$ python3 -q
>>> import numpy as np
>>> from numpy import linalg as LA
>>> np.set_printoptions(precision=3, suppress=True, linewidth=100, floatmode="fixed")
>>> def rd(a):
...     return np.round(a, 3) + 0
... 
>>> sigma = 10 * 0.2 ** np.arange(6)
>>> rng = np.random.default_rng(228)
>>> data = rng.normal(size=(22, 6)) * rng.permutation(sigma)
>>> print(rd(data))
[[  5.847   0.246  -0.001  -0.439   0.005   0.024]
 [ -2.950  -0.550  -0.105   3.825  -0.001  -0.005]
 [-17.350   0.132  -0.021   3.088   0.007   0.013]
 [  7.981  -0.198   0.013  -1.328  -0.003   0.031]
 [  7.572  -0.048  -0.017   0.578   0.003  -0.037]
 [  7.907  -0.135   0.015   0.075   0.003   0.005]
 [ -9.611   0.034  -0.017   3.871  -0.001  -0.001]
 [  1.214  -0.248   0.119   1.807   0.001   0.003]
 [  2.036   0.260  -0.092   2.043   0.003   0.021]
 [ -3.064   0.620  -0.117   0.628   0.005  -0.024]
 [ -4.648   0.526   0.002  -1.425   0.000   0.015]
 [ 15.509   0.105   0.043   0.466  -0.007   0.026]
 [  6.782  -0.142   0.038  -0.719   0.000   0.011]
 [  4.090  -0.371   0.016  -0.834  -0.001   0.002]
 [ -1.138  -0.024  -0.040   2.347   0.001   0.011]
 [-13.218  -0.579  -0.076  -0.885  -0.004  -0.004]
 [  0.264   0.256  -0.066   3.724   0.000   0.004]
 [ -6.185   0.332  -0.090  -1.193   0.000  -0.031]
 [ -3.285  -0.183   0.187  -0.363  -0.002   0.004]
 [-10.536  -0.655   0.038  -1.876  -0.003  -0.021]
 [ -4.650  -0.435   0.011  -2.704  -0.006  -0.005]
 [ -4.196   0.161   0.065   1.611  -0.008   0.012]]
>>> Y = data + rng.integers(-2, 3, (22, 2)) @ rng.integers(-2, 3, (2, 6))
>>> print(rd(Y))
[[  5.847   6.246   3.999  -2.439   0.005   2.024]
 [ -3.950  -4.550  -2.105   5.825   1.999  -1.005]
 [-20.350   3.132   3.979   4.088   6.007   2.013]
 [  4.981  -0.198   2.013   0.672   5.997   1.031]
 [  7.572  -0.048  -0.017   0.578   0.003  -0.037]
 [  4.907   2.865   4.015   1.075   6.003   2.005]
 [ -5.611  -1.966  -4.017   1.871  -8.001  -2.001]
 [  1.214   5.752   4.119  -0.193   0.001   2.003]
 [  2.036   6.260   3.908   0.043   0.003   2.021]
 [ -6.064   0.620   1.883   2.628   6.005   0.976]
 [ -4.648   6.526   4.002  -3.425   0.000   2.015]
 [ 18.509   0.105  -1.957  -1.534  -6.007  -0.974]
 [  6.782  -6.142  -3.962   1.281   0.000  -1.989]
 [  6.090  -4.371  -3.984  -0.834  -4.001  -1.998]
 [ -1.138   2.976   1.960   1.347   0.001   1.011]
 [-15.218  -2.579  -0.076   1.115   3.996  -0.004]
 [  0.264  -2.744  -2.066   4.724   0.000  -0.996]
 [ -5.185   1.332  -0.090  -2.193  -2.000  -0.031]
 [ -3.285   2.817   2.187  -1.363  -0.002   1.004]
 [-10.536  -6.655  -3.962   0.124  -0.003  -2.021]
 [ -7.650   2.565   4.011  -1.704   5.994   1.995]
 [ -5.196  -3.839  -1.935   3.611   1.992  -0.988]]
>>> print(rd(Y - data))
[[ 0.000  6.000  4.000 -2.000  0.000  2.000]
 [-1.000 -4.000 -2.000  2.000  2.000 -1.000]
 [-3.000  3.000  4.000  1.000  6.000  2.000]
 [-3.000  0.000  2.000  2.000  6.000  1.000]
 [ 0.000  0.000  0.000  0.000  0.000  0.000]
 [-3.000  3.000  4.000  1.000  6.000  2.000]
 [ 4.000 -2.000 -4.000 -2.000 -8.000 -2.000]
 [ 0.000  6.000  4.000 -2.000  0.000  2.000]
 [ 0.000  6.000  4.000 -2.000  0.000  2.000]
 [-3.000  0.000  2.000  2.000  6.000  1.000]
 [ 0.000  6.000  4.000 -2.000  0.000  2.000]
 [ 3.000  0.000 -2.000 -2.000 -6.000 -1.000]
 [ 0.000 -6.000 -4.000  2.000  0.000 -2.000]
 [ 2.000 -4.000 -4.000  0.000 -4.000 -2.000]
 [ 0.000  3.000  2.000 -1.000  0.000  1.000]
 [-2.000 -2.000  0.000  2.000  4.000  0.000]
 [ 0.000 -3.000 -2.000  1.000  0.000 -1.000]
 [ 1.000  1.000  0.000 -1.000 -2.000  0.000]
 [ 0.000  3.000  2.000 -1.000  0.000  1.000]
 [ 0.000 -6.000 -4.000  2.000  0.000 -2.000]
 [-3.000  3.000  4.000  1.000  6.000  2.000]
 [-1.000 -4.000 -2.000  2.000  2.000 -1.000]]
>>> print(LA.matrix_rank(Y - data, tol=1e-8))
2
>>> print(rd(np.abs(Y - data).sum(axis=1)))
[14.000 12.000 19.000 14.000  0.000 19.000 22.000 14.000 14.000 14.000 14.000 14.000 14.000 16.000
  7.000 10.000  7.000  5.000  7.000 14.000 19.000 12.000]
>>> print(rd(LA.svd(Y - data, compute_uv=False)))
[26.030 19.325  0.000  0.000  0.000  0.000]
>>> Z = data[[0, 17]].astype(float)
>>> for _ in range(5):
...     labels = LA.norm(data[:, None] - Z, axis=-1).argmin(axis=1)
...     Z = np.array([data[labels == j].mean(axis=0) for j in range(2)])
... 
>>> print(labels)
[0 1 1 0 0 0 1 0 0 1 1 0 0 0 1 1 0 1 1 1 1 1]
>>> print(np.abs(Z[1] - Z[0]).argmax())
0
>>> print(rd(Z))
[[ 5.920 -0.028  0.007  0.537  0.000  0.009]
 [-6.736 -0.052 -0.014  0.577 -0.001 -0.003]]
>>> A = np.load("block4.npy")
>>> print(rd(A))
[[-21.327  -5.678  -9.578   5.775   1.925]
 [-11.212  -1.487  -3.730   2.236   0.745]
 [ -9.434  -0.934  -2.845   1.587   0.529]
 [ -8.528  -0.684  -2.420   1.256   0.419]
 [ -3.706   0.091  -0.614  -0.403  -0.134]
 [ -3.492   0.095  -0.561  -0.462  -0.154]
 [ -3.208   0.095  -0.494  -0.535  -0.178]
 [ -2.571   0.073  -0.367  -0.670  -0.223]
 [ -2.485   0.067  -0.352  -0.685  -0.228]
 [ -2.069   0.033  -0.289  -0.736  -0.245]
 [ -1.543  -0.024  -0.228  -0.743  -0.248]
 [ -0.721  -0.096  -0.149  -0.535  -0.178]
 [ -0.566  -0.095  -0.129  -0.451  -0.150]
 [ -0.509  -0.093  -0.120  -0.416  -0.139]
 [ -0.318  -0.074  -0.085  -0.282  -0.094]
 [ -0.153  -0.043  -0.046  -0.145  -0.048]
 [ -0.040  -0.013  -0.013  -0.039  -0.013]
 [ -0.007  -0.002  -0.002  -0.007  -0.002]
 [  0.331   0.148   0.136   0.365   0.122]
 [  0.364   0.167   0.153   0.404   0.135]
 [  0.536   0.278   0.247   0.617   0.206]
 [  1.257   0.931   0.785   1.583   0.528]
 [  1.530   1.237   1.035   1.955   0.652]
 [  1.797   1.557   1.297   2.312   0.771]
 [  2.532   2.510   2.080   3.258   1.086]
 [  3.151   3.360   2.785   4.004   1.335]
 [  3.218   3.454   2.862   4.082   1.361]
 [  3.482   3.825   3.172   4.385   1.462]
 [  3.665   4.085   3.389   4.592   1.531]
 [  4.529   5.320   4.426   5.520   1.840]
 [  4.707   5.578   4.643   5.704   1.901]
 [  8.453  10.994   9.272   9.101   3.034]
 [  8.564  11.152   9.409   9.190   3.063]
 [ 14.224  19.210  16.438  13.310   4.437]
 [ 14.981  20.273  17.374  13.806   4.602]
 [ 21.566  29.406  25.470  17.758   5.919]
 [ 21.888  29.847  25.864  17.938   5.979]]
>>> # looks like rank 3
>>> D = LA.norm(A[:, None] - A[None], axis=-1)
>>> print(D[33].round(6).argsort(kind="stable")[:4])
[33 34 32 31]
>>> print(D.shape)
(37, 37)
>>> print(rd(D[:5, :5]))
[[ 0.000 12.961 15.125 16.208 21.600]
 [12.961  0.000  2.172  3.261  8.734]
 [15.125  2.172  0.000  1.089  6.576]
 [16.208  3.261  1.089  0.000  5.493]
 [21.600  8.734  6.576  5.493  0.000]]
>>> f = np.array([-4, -2])
>>> print(rd(np.convolve(A[1], f)))
[44.848 28.373 17.896 -1.484 -7.454 -1.491]
>>> print(rd(np.correlate(A[1], A[10], "full")))
[ 2.778  8.702  4.589  2.822 16.340  1.318  5.533 -3.468 -1.150]
>>> print(LA.cond(A) > 100)
True
>>> print(LA.matrix_rank(A, rtol=0.1))
2
>>> print(np.argsort(-LA.norm(A, axis=0).round(6), kind="stable")[:3])
[1 0 2]
>>> Z = A[[10, 31]].astype(float)
>>> for _ in range(5):
...     labels = LA.norm(A[:, None] - Z, axis=-1).argmin(axis=1)
...     Z = np.array([A[labels == j].mean(axis=0) for j in range(2)])
... 
>>> print(labels)
[0 0 0 0 0 0 0 0 0 0 0 0 0 0 0 0 0 0 0 0 0 0 0 0 0 0 0 0 0 0 0 1 1 1 1 1 1]
>>> print(rd(Z[1] - Z[0]))
[16.262 19.383 17.144 12.113  4.038]
>>> print(np.bincount(labels))
[31  6]
>>> X = np.load("test12.npy")
>>> print(X)
[[-1.863  1.208 -0.577  0.657 -1.951 -0.705 -3.898 -9.743  1.943 -2.931 -1.926]
 [-3.232  0.701 -3.098  0.759 -0.389 -1.301 -2.745 -9.721  1.149 -4.030 -0.591]
 [-4.013  2.770 -1.717  0.432 -1.645 -2.230 -5.706 -9.094  0.481 -5.156  1.005]
 [-0.926  1.738  0.405  0.185 -3.022 -0.805 -3.805 -8.981  1.121 -2.423 -0.146]
 [-3.950  4.119  2.148  0.619 -2.089  2.276  2.308 -1.897  3.326  2.091  3.019]
 [-5.867  1.603  0.593  2.521 -3.744  1.009  1.962 -2.462  2.133  1.141  1.075]
 [-6.494  2.190  3.394  1.386 -3.313  2.783  1.781 -0.735  3.860  1.796  1.874]
 [-2.688  3.079 -0.228  1.407 -1.649 -0.374 -4.445 -7.860  2.234 -3.848 -1.217]
 [-5.741  2.096  2.669  2.002 -1.549  2.248  2.381 -0.272  3.605  1.003  3.893]
 [-5.857  1.478  1.836  4.700 -3.737  2.739  3.110 -1.250  2.549  1.526  1.107]
 [-6.332  1.866  1.682  3.701 -3.337  1.851  3.144  0.638  4.158  0.579  0.080]
 [-2.894  4.021 -1.318  0.474 -1.976 -1.677 -3.775 -9.797  1.178 -2.326 -0.895]
 [-1.409  0.712 -0.036 -0.821 -1.059 -1.159 -3.812 -8.271 -0.075 -1.774 -1.283]
 [-1.521  0.926 -3.219  1.555 -2.874  0.367 -4.560 -9.224  0.923 -1.453 -0.495]
 [-8.672  1.981  3.185  3.871 -1.948  1.900  2.766 -0.750  3.514  0.535  2.291]
 [-6.342  2.576  2.004  2.532 -4.214  1.782  2.037 -1.395  2.224 -0.257  1.723]
 [-4.568  2.653  3.855  3.166 -3.370  2.310  3.652 -0.721  1.934  0.476  2.373]
 [-4.399  1.464  2.159  1.081 -4.129  1.212  1.607 -0.840  2.638  0.483  1.664]]
>>> def softmax(z):
...     e = np.exp(z - z.max(axis=-1, keepdims=True))
...     return e / e.sum(axis=-1, keepdims=True)
... 
>>> print(rd(softmax(10 * X[1])))
[0.000 0.011 0.000 0.020 0.000 0.000 0.000 0.000 0.969 0.000 0.000]
>>> print(rd(softmax(X[1])))
[0.004 0.225 0.005 0.238 0.075 0.030 0.007 0.000 0.351 0.002 0.062]
>>> print(rd(softmax(X[1] + 2)))
[0.004 0.225 0.005 0.238 0.075 0.030 0.007 0.000 0.351 0.002 0.062]
>>> print(rd(softmax(X).sum(axis=1)))
[1.000 1.000 1.000 1.000 1.000 1.000 1.000 1.000 1.000 1.000 1.000 1.000 1.000 1.000 1.000 1.000
 1.000 1.000]
>>> S = X @ X.T / np.sqrt(11)
>>> print(softmax(S).round(6).argmax(axis=1))
[ 2  2  2  2 14 14 14  2 14 14 14  2  2  2 14 14 14 14]
>>> print(rd(softmax(S)[1] @ X))
[-3.872  2.502 -1.895  0.480 -1.482 -2.082 -5.253 -9.196  0.593 -4.933  0.735]
>>> x0 = np.array([1, 7, 0, -3, 2, -5, 9, -2, -7, 3, 0])
>>> rhs = X @ x0
>>> print(rd(LA.solve(X.T @ X, X.T @ rhs)))
[ 1.000  7.000  0.000 -3.000  2.000 -5.000  9.000 -2.000 -7.000  3.000  0.000]
>>> print(rd(LA.pinv(X) @ X))
[[1.000 0.000 0.000 0.000 0.000 0.000 0.000 0.000 0.000 0.000 0.000]
 [0.000 1.000 0.000 0.000 0.000 0.000 0.000 0.000 0.000 0.000 0.000]
 [0.000 0.000 1.000 0.000 0.000 0.000 0.000 0.000 0.000 0.000 0.000]
 [0.000 0.000 0.000 1.000 0.000 0.000 0.000 0.000 0.000 0.000 0.000]
 [0.000 0.000 0.000 0.000 1.000 0.000 0.000 0.000 0.000 0.000 0.000]
 [0.000 0.000 0.000 0.000 0.000 1.000 0.000 0.000 0.000 0.000 0.000]
 [0.000 0.000 0.000 0.000 0.000 0.000 1.000 0.000 0.000 0.000 0.000]
 [0.000 0.000 0.000 0.000 0.000 0.000 0.000 1.000 0.000 0.000 0.000]
 [0.000 0.000 0.000 0.000 0.000 0.000 0.000 0.000 1.000 0.000 0.000]
 [0.000 0.000 0.000 0.000 0.000 0.000 0.000 0.000 0.000 1.000 0.000]
 [0.000 0.000 0.000 0.000 0.000 0.000 0.000 0.000 0.000 0.000 1.000]]
>>> print(rd(LA.lstsq(X, rhs)[0]))
[ 1.000  7.000  0.000 -3.000  2.000 -5.000  9.000 -2.000 -7.000  3.000  0.000]
>>> rhs = rhs + 0.05 * rng.normal(size=18)
>>> print(rd(rhs))
[-33.797 -20.260 -30.035 -22.743  14.985  -3.706 -20.108 -38.239 -11.694 -13.540 -20.696  -1.363
 -12.837 -40.645 -16.327  -8.406   8.448 -12.592]
>>> b, *_ = LA.lstsq(X, rhs)
>>> print([round(float(LA.norm(LA.solve(X.T @ X + lam * np.eye(11), X.T @ rhs))), 2) for lam in (0, 1, 10, 100)])
[15.2, 13.82, 7.98, 2.64]
>>> print(rd(b))
[ 0.996  7.001  0.002 -2.978  2.005 -4.986  8.996 -2.000 -7.035  2.989  0.010]
